$ ipython --no-banner

In [1]: import numpy as np

In [2]: from numpy import linalg as LA

In [3]: np.set_printoptions(precision=2, suppress=True, linewidth=200, floatmode="fixed")

In [4]: M2 = np.array([[1, 2, 5, 5, 3],
   ...:     [2, 2, 2, 4, 2],
   ...:     [2, 1, 2, 5, 3],
   ...:     [0, 2, 1, 2, 3],
   ...:     [5, 2, 5, 2, 4]])

In [5]: m1 = M2 - M2.T

In [6]: m1
Out[6]: 
array([[ 0,  0,  3,  5, -2],
       [ 0,  0,  1,  2,  0],
       [-3, -1,  0,  4, -2],
       [-5, -2, -4,  0,  1],
       [ 2,  0,  2, -1,  0]])

In [7]: Uu, sig, Vt = LA.svd(m1)

In [8]: evecs = Vt[:(sig > 1e-8).sum()]

In [9]: rng = np.random.default_rng(94236)

In [10]: x = m1[4] + 5 * m1[3] + rng.integers(2) * np.eye(5)[2]

In [11]: x
Out[11]: array([-23.00, -10.00, -18.00,  -1.00,   5.00])

In [12]: evecs.T @ evecs
Out[12]: 
array([[ 0.65,  0.35,  0.28, -0.14,  0.07],
       [ 0.35,  0.65, -0.28,  0.14, -0.07],
       [ 0.28, -0.28,  0.77,  0.11, -0.06],
       [-0.14,  0.14,  0.11,  0.94,  0.03],
       [ 0.07, -0.07, -0.06,  0.03,  0.99]])

In [13]: labels = rng.permutation(5)

In [14]: labels
Out[14]: array([4, 1, 0, 2, 3])

In [15]: M2 = m1[labels][:, labels]

In [16]: M2
Out[16]: 
array([[ 0,  0,  2,  2, -1],
       [ 0,  0,  0,  1,  2],
       [-2,  0,  0,  3,  5],
       [-2, -1, -3,  0,  4],
       [ 1, -2, -5, -4,  0]])

In [17]: np.diag(M2)
Out[17]: array([0, 0, 0, 0, 0])

In [18]: LA.matrix_rank(m1)
Out[18]: np.int64(4)

In [19]: m1.shape
Out[19]: (5, 5)

In [20]: np.round(LA.svd(m1, compute_uv=False), 2) + 0
Out[20]: array([7.93, 7.93, 1.06, 1.06, 0.00])

In [21]: m1.sum(axis=1)
Out[21]: array([  6,   3,  -2, -10,   3])

In [22]: x = np.array([6, 3, 0, 6, 0])

In [23]: x @ m1 @ x
Out[23]: np.int64(0)

In [24]: Q = LA.solve(np.eye(5) - m1, np.eye(5) + m1)

In [25]: round(float(LA.det(Q)), 2)
Out[25]: 1.0

In [26]: np.round(Q @ Q.T, 2) + 0
Out[26]: 
array([[1.00, 0.00, 0.00, 0.00, 0.00],
       [0.00, 1.00, 0.00, 0.00, 0.00],
       [0.00, 0.00, 1.00, 0.00, 0.00],
       [0.00, 0.00, 0.00, 1.00, 0.00],
       [0.00, 0.00, 0.00, 0.00, 1.00]])
